% python3 -q
>>> import numpy as np
>>> from numpy import linalg as LA
>>> np.set_printoptions(precision=2, suppress=True, linewidth=100)
>>> def tidy(a):
...     return np.round(a, 2) + 0
... 
>>> B = np.array([[0, 0, 0, -1, 0, 1, 2],
...     [0, -1, -1, 0, 2, -1, -1],
...     [-3, 2, 1, 1, 2, 2, 0],
...     [-2, -1, -2, -3, 1, 1, -2],
...     [3, -3, -1, 1, -3, -1, 2],
...     [2, -3, 1, -2, 2, 3, 1],
...     [2, 1, 0, 2, 2, 1, 3]])
>>> data = np.triu(B)
>>> data
array([[ 0,  0,  0, -1,  0,  1,  2],
       [ 0, -1, -1,  0,  2, -1, -1],
       [ 0,  0,  1,  1,  2,  2,  0],
       [ 0,  0,  0, -3,  1,  1, -2],
       [ 0,  0,  0,  0, -3, -1,  2],
       [ 0,  0,  0,  0,  0,  3,  1],
       [ 0,  0,  0,  0,  0,  0,  3]])
>>> rk = LA.matrix_rank(data)
>>> rk
np.int64(6)
>>> null = LA.svd(data)[2][rk:].T
>>> null.shape
(7, 1)
>>> [int(LA.matrix_rank(data[:i])) for i in range(1, len(data) + 1)]
[1, 2, 3, 4, 5, 6, 6]
>>> [int(LA.matrix_rank(np.delete(data, i, axis=0))) for i in range(7)]
[6, 5, 5, 6, 6, 6, 6]
>>> data @ null
array([[0.],
       [0.],
       [0.],
       [0.],
       [0.],
       [0.],
       [0.]])
>>> np.allclose(data @ null, 0)
True
>>> [int(LA.matrix_rank(data[:, :j + 1])) for j in range(7)]
[0, 1, 2, 3, 4, 5, 6]
>>> rng = np.random.default_rng(7889)
>>> idx = rng.permutation(7)
>>> idx
array([4, 6, 5, 2, 3, 0, 1])
>>> B = data[idx][:, idx]
>>> np.diag(B)
array([-3,  3,  3,  1, -3,  0, -1])
>>> LA.matrix_rank(data, rtol=0.1)
np.int64(5)
>>> M = np.load("case2.npy")
>>> M
array([[3.02, 1.93, 3.04],
       [3.02, 1.95, 2.91],
       [3.  , 2.  , 3.05],
       [2.95, 2.05, 2.99],
       [2.98, 2.02, 2.89],
       [2.98, 2.04, 2.99],
       [2.03, 1.96, 1.  ],
       [2.04, 1.91, 0.95],
       [2.07, 1.95, 1.03],
       [2.01, 2.11, 0.97],
       [1.93, 1.99, 0.97],
       [2.02, 2.  , 1.01]])
>>> x = np.array([-2, -1, 2])
>>> np.sign((M @ x).round(6))
array([-1., -1., -1., -1., -1., -1., -1., -1., -1., -1., -1., -1.])
>>> LA.norm(M @ x) <= LA.norm(M, 2) * LA.norm(x) + 1e-9
np.True_
>>> M @ np.eye(3)[2]
array([3.04, 2.91, 3.05, 2.99, 2.89, 2.99, 1.  , 0.95, 1.03, 0.97, 0.97, 1.01])
>>> tidy((M * x).sum(axis=1))
array([-1.89, -2.17, -1.9 , -1.97, -2.2 , -2.02, -4.02, -4.09, -4.03, -4.19, -3.91, -4.02])
>>> tidy(M @ x)
array([-1.89, -2.17, -1.9 , -1.97, -2.2 , -2.02, -4.02, -4.09, -4.03, -4.19, -3.91, -4.02])
>>> tidy(M @ np.ones(3))
array([7.99, 7.88, 8.05, 7.99, 7.89, 8.01, 4.99, 4.9 , 5.05, 5.09, 4.89, 5.03])
>>> Xc = (M - M.mean(axis=0)) / M.std(axis=0)
>>> np.argwhere(np.abs(Xc) > 2)
array([[9, 1]])
>>> beta = LA.lstsq(np.delete(Xc, 0, axis=1), Xc[:, 0])[0]
>>> tidy(beta)
array([-0.03,  1.  ])
>>> tidy(1 - np.var(Xc[:, 0] - np.delete(Xc, 0, axis=1) @ beta))
np.float64(1.0)
>>> feats = np.load("a.npy")
>>> feats
array([[-1.25, -1.94],
       [ 1.87, -2.14]])
>>> W = np.array([[-1, 2], [0, 5]])
>>> beta = np.array([-2, -3])
>>> H = np.maximum(feats @ W + beta, 0)
>>> H
array([[0., 0.],
       [0., 0.]])
>>> (H > 0).astype(int)
array([[0, 0],
       [0, 0]])
>>> LA.matrix_rank(H)
np.int64(0)
>>> cent = np.array([[3, 0], [3, -2]])
>>> (H @ cent).round(6).argmax(axis=1)
array([0, 0])
>>> H @ cent
array([[0., 0.],
       [0., 0.]])
>>> idx = rng.permutation(2)
>>> idx
array([1, 0])
>>> B = feats[idx][:, idx]
>>> np.trace(B)
np.float64(-3.39)
>>> tidy(np.sort(np.abs(LA.eigvals(B))))
array([2.51, 2.51])
>>> X = np.loadtxt("block7.csv", delimiter=",")
>>> tidy(X)
array([[0.23, 0.08, 0.15, 0.15, 0.08, 0.08, 0.15, 0.08],
       [0.12, 0.12, 0.25, 0.12, 0.12, 0.  , 0.12, 0.12],
       [0.1 , 0.2 , 0.1 , 0.  , 0.  , 0.2 , 0.2 , 0.2 ],
       [0.  , 0.  , 0.11, 0.22, 0.11, 0.22, 0.22, 0.11],
       [0.  , 0.  , 0.12, 0.12, 0.38, 0.  , 0.12, 0.25],
       [0.  , 0.17, 0.17, 0.17, 0.17, 0.25, 0.  , 0.08],
       [0.25, 0.  , 0.25, 0.12, 0.  , 0.  , 0.38, 0.  ],
       [0.  , 0.1 , 0.2 , 0.1 , 0.1 , 0.2 , 0.  , 0.3 ]])
>>> O, r_ = LA.qr(X)
>>> tidy(abs(r_[0, 0])), tidy(LA.norm(X[:, 0]))
(np.float64(0.38), np.float64(0.38))
>>> tidy(np.trace(O @ O.T))
np.float64(8.0)
>>> np.allclose(r_.T @ r_, X.T @ X)
True
>>> O.shape, r_.shape
((8, 8), (8, 8))
>>> tidy(np.abs(np.diag(r_)))
array([0.38, 0.28, 0.27, 0.18, 0.27, 0.15, 0.21, 0.15])
>>> O, V = LA.qr(X[:, :7])[0], LA.qr(X[:, 7:])[0]
>>> s = LA.svd(O.T @ V, compute_uv=False)
>>> tidy(LA.norm(O @ O.T - V @ V.T, 2))
np.float64(1.0)
>>> tidy(s)
array([0.95])
>>> (s > 0.9).sum()
np.int64(1)
>>> tidy(np.degrees(np.arccos(s.clip(0, 1))))
array([18.21])
>>> F = np.array([[-1, -1, 4, 2, 2, -4, 2],
...     [3, 5, -2, -4, 3, 1, -1],
...     [3, 2, 10, 2, -5, 2, 5]])
>>> def softmax(z):
...     e = np.exp(z - z.max(axis=-1, keepdims=True))
...     return e / e.sum(axis=-1, keepdims=True)
... 
>>> tidy(softmax(F).sum(axis=1))
array([1., 1., 1.])
>>> tidy(softmax(F[2] + 3))
array([0.  , 0.  , 0.99, 0.  , 0.  , 0.  , 0.01])
>>> tidy(softmax(10 * F[2]))
array([0., 0., 1., 0., 0., 0., 0.])
>>> tidy(softmax(F[2]))
array([0.  , 0.  , 0.99, 0.  , 0.  , 0.  , 0.01])
>>> scores = F @ F.T / np.sqrt(7)
>>> softmax(scores)[2] @ F
array([ 3.,  2., 10.,  2., -5.,  2.,  5.])
>>> tidy(softmax(scores))
array([[1., 0., 0.],
       [0., 1., 0.],
       [0., 0., 1.]])
>>> tidy(softmax(scores + np.triu(np.full(scores.shape, -np.inf), 1)))
array([[1., 0., 0.],
       [0., 1., 0.],
       [0., 0., 1.]])
>>> softmax(scores).round(6).argmax(axis=1)
array([0, 1, 2])
>>> m1 = np.load("data.npy")
>>> m1
array([[ 1.66,  2.42, -1.07, -1.15, -0.55],
       [ 2.83,  2.94, -0.58, -0.97,  0.07],
       [ 3.98,  4.07, -3.65, -1.54, -1.12],
       [-0.38,  1.26,  2.47,  3.98, -2.11],
       [-2.71,  1.92,  0.9 ,  2.49,  1.53],
       [ 3.55,  3.  , -2.54, -1.58, -2.53],
       [-0.32,  0.78,  1.15,  3.41, -1.65],
       [ 4.26,  3.43, -3.25, -1.  , -0.24],
       [-2.8 ,  4.88,  0.52,  1.89,  3.23],
       [-3.75,  3.23,  2.01,  0.39,  1.39],
       [ 3.84,  3.46, -3.57, -1.86, -0.57],
       [-0.86, -0.16,  0.5 ,  2.89, -3.1 ],
       [ 2.68,  1.98, -1.79, -2.08, -0.63],
       [-1.57,  0.47,  0.76,  3.17, -2.04],
       [ 0.14, -0.16, -0.5 ,  5.3 , -1.77],
       [-2.1 ,  1.68,  0.49,  3.6 , -3.54],
       [-3.99,  1.15,  1.8 ,  1.46,  0.91],
       [ 1.58, -2.61, -1.62,  2.25, -2.  ],
       [-2.31,  2.53, -2.05,  4.07, -0.02],
       [-5.65,  1.51,  1.4 ,  0.8 ,  0.84],
       [ 1.5 ,  2.37, -1.68, -1.27,  0.03],
       [ 2.55,  3.3 , -3.16, -0.67, -1.02],
       [ 4.61,  3.02,  0.  ,  0.49, -1.31],
       [-1.05,  2.08,  1.43,  5.17, -2.1 ],
       [ 2.03,  4.72, -1.23, -2.13, -1.61],
       [-0.21,  2.19,  1.05,  3.67, -3.93],
       [-3.46,  1.31,  2.58,  0.7 ,  1.8 ],
       [ 0.92,  1.21, -0.63,  3.12, -1.75]])
>>> B = np.c_[m1[:, :4] @ np.array([[-1, 3, -1, -1], [1, 3, 3, 1], [2, -2, 2, -1], [-2, 2, -1, -1]]), np.array([0, 1, -3, -2, -3, -3, 0, 0, 0, 3, 1, -2, 2, 1, -1, 3, -2, -3, 0, 1, 2, 3, 3, -2, -1, 2, 0, 2])]
>>> tidy(B)
array([[  0.92,  12.08,   4.61,   2.98,   0.  ],
       [  0.89,  16.53,   5.8 ,   1.66,   1.  ],
       [ -4.13,  28.37,   2.47,   5.28,  -3.  ],
       [ -1.38,   5.66,   5.12,  -4.81,  -2.  ],
       [  1.45,   0.81,   7.78,   1.24,  -3.  ],
       [ -2.47,  21.57,   1.95,   3.57,  -3.  ],
       [ -3.42,   5.9 ,   1.55,  -3.46,   0.  ],
       [ -5.33,  27.57,   0.53,   3.42,   0.  ],
       [  4.94,   8.98,  16.59,   5.27,   0.  ],
       [ 10.22,  -4.8 ,  17.07,   4.58,   3.  ],
       [ -3.8 ,  25.32,   1.26,   5.05,   1.  ],
       [ -4.08,   1.72,  -1.51,  -2.69,  -2.  ],
       [ -0.12,  13.4 ,   1.76,   3.17,   2.  ],
       [ -2.78,   1.52,   1.33,  -1.89,   1.  ],
       [-11.9 ,  11.54,  -6.92,  -5.1 ,  -1.  ],
       [ -2.44,   4.96,   4.52,  -0.31,   3.  ],
       [  5.82,  -9.2 ,   9.58,   1.88,  -2.  ],
       [-11.93,   4.65, -14.9 ,  -4.82,  -3.  ],
       [ -7.4 ,  12.9 ,   1.73,   2.82,   0.  ],
       [  8.36, -13.62,  12.18,   4.96,   1.  ],
       [  0.05,  12.43,   3.52,   3.82,   2.  ],
       [ -4.23,  22.53,   1.7 ,   4.58,   3.  ],
       [ -2.57,  23.87,   3.96,  -2.08,   3.  ],
       [ -4.35,  10.57,   4.98,  -3.47,  -2.  ],
       [  4.49,  18.45,  11.8 ,   6.05,  -1.  ],
       [ -2.84,  11.18,   5.21,  -2.32,   2.  ],
       [  8.53, -10.21,  11.85,   1.49,   0.  ],
       [ -7.21,  13.89,  -1.67,  -2.2 ,   2.  ]])
>>> LA.matrix_rank(np.c_[m1, B])
np.int64(6)
>>> LA.matrix_rank(B)
np.int64(5)
>>> D = LA.norm(m1[:, None] - m1[None], axis=-1)
>>> D[16].round(6).argsort(kind="stable")[:4]
array([16, 26, 19,  4])
>>> np.unravel_index(D.round(6).argmax(), D.shape)
(np.int64(2), np.int64(19))
>>> D.mean(axis=1).argmax()
np.int64(19)
>>> J = np.load("arr.npy")
>>> J
array([[-1.,  1.,  0.,  0.,  0.,  0.],
       [ 0., -1.,  1.,  0.,  0.,  0.],
       [ 0.,  0., -1.,  1.,  0.,  0.],
       [ 0.,  0.,  0., -1.,  1.,  0.],
       [ 0.,  0.,  0.,  0., -1.,  1.],
       [ 0.,  0.,  0.,  0.,  0., -1.]])
>>> idx = rng.permutation(6)
>>> idx
array([3, 4, 1, 5, 0, 2])
>>> B = J[idx][:, idx]
>>> np.allclose(B, J)
False
>>> B
array([[-1.,  1.,  0.,  0.,  0.,  0.],
       [ 0., -1.,  0.,  1.,  0.,  0.],
       [ 0.,  0., -1.,  0.,  0.,  1.],
       [ 0.,  0.,  0., -1.,  0.,  0.],
       [ 0.,  0.,  1.,  0., -1.,  0.],
       [ 1.,  0.,  0.,  0.,  0., -1.]])
>>> tidy(LA.det(B)), tidy(LA.det(J[idx]))
(np.float64(1.0), np.float64(-1.0))
>>> tidy(np.sort(np.abs(LA.eigvals(B))))
array([1., 1., 1., 1., 1., 1.])
>>> np.diag(B)
array([-1., -1., -1., -1., -1., -1.])
